$ ipython --no-banner

In [1]: import numpy as np

In [2]: np.set_printoptions(precision=4, suppress=True, linewidth=120)

In [3]: def rd(a):
   ...:     return np.round(a, 4) + 0
   ...: 

In [4]: W0 = np.array([[1, 1, 2, 2, 1, 0],
   ...:     [2, 0, 0, 1, 1, 2],
   ...:     [1, 2, 1, 1, 1, 0],
   ...:     [1, 1, 2, 0, 2, 2]])

In [5]: W0[3] = W0[0]

In [6]: W0
Out[6]: 
array([[1, 1, 2, 2, 1, 0],
       [2, 0, 0, 1, 1, 2],
       [1, 2, 1, 1, 1, 0],
       [1, 1, 2, 2, 1, 0]])

In [7]: left, sigma, Vh = np.linalg.svd(W0)

In [8]: np.argmax(sigma[:-1] / (sigma[1:] + 1e-6)) + 1
Out[8]: np.int64(3)

In [9]: out = left[:, :3] @ np.diag(sigma[:3]) @ Vh[:3]

In [10]: rd(np.abs(W0 - out).max())
Out[10]: np.float64(0.0)

In [11]: rd(np.linalg.norm(W0 - out) / np.linalg.norm(W0))
Out[11]: np.float64(0.0)

In [12]: E = np.loadtxt("layer10.csv", delimiter=",")

In [13]: rd(E)
Out[13]: 
array([[-0.0519, -0.4379,  0.5882,  0.2008,  0.3204, -0.5627],
       [ 0.1038,  0.0255,  0.6053, -0.594 ,  0.1725,  0.4895],
       [-0.7268, -0.4785, -0.023 , -0.2204, -0.4304,  0.0917],
       [-0.4153, -0.0519, -0.3288, -0.005 ,  0.8223,  0.2015],
       [-0.2596,  0.5115, -0.0429, -0.5543,  0.0278, -0.6009],
       [-0.4673,  0.5606,  0.421 ,  0.501 , -0.0742,  0.1834]])

In [14]: # orthonormal columns

In [15]: rd(np.linalg.det(E))
Out[15]: np.float64(-1.0)

In [16]: np.allclose(E, E.T)
Out[16]: False

In [17]: rd(np.abs(np.linalg.eigvals(E)).max())
Out[17]: np.float64(1.0)

In [18]: np.linalg.determinant(E)
Traceback (most recent call last):
  Cell In[18], line 1
    np.linalg.determinant(E)
AttributeError: module 'numpy.linalg' has no attribute 'determinant'
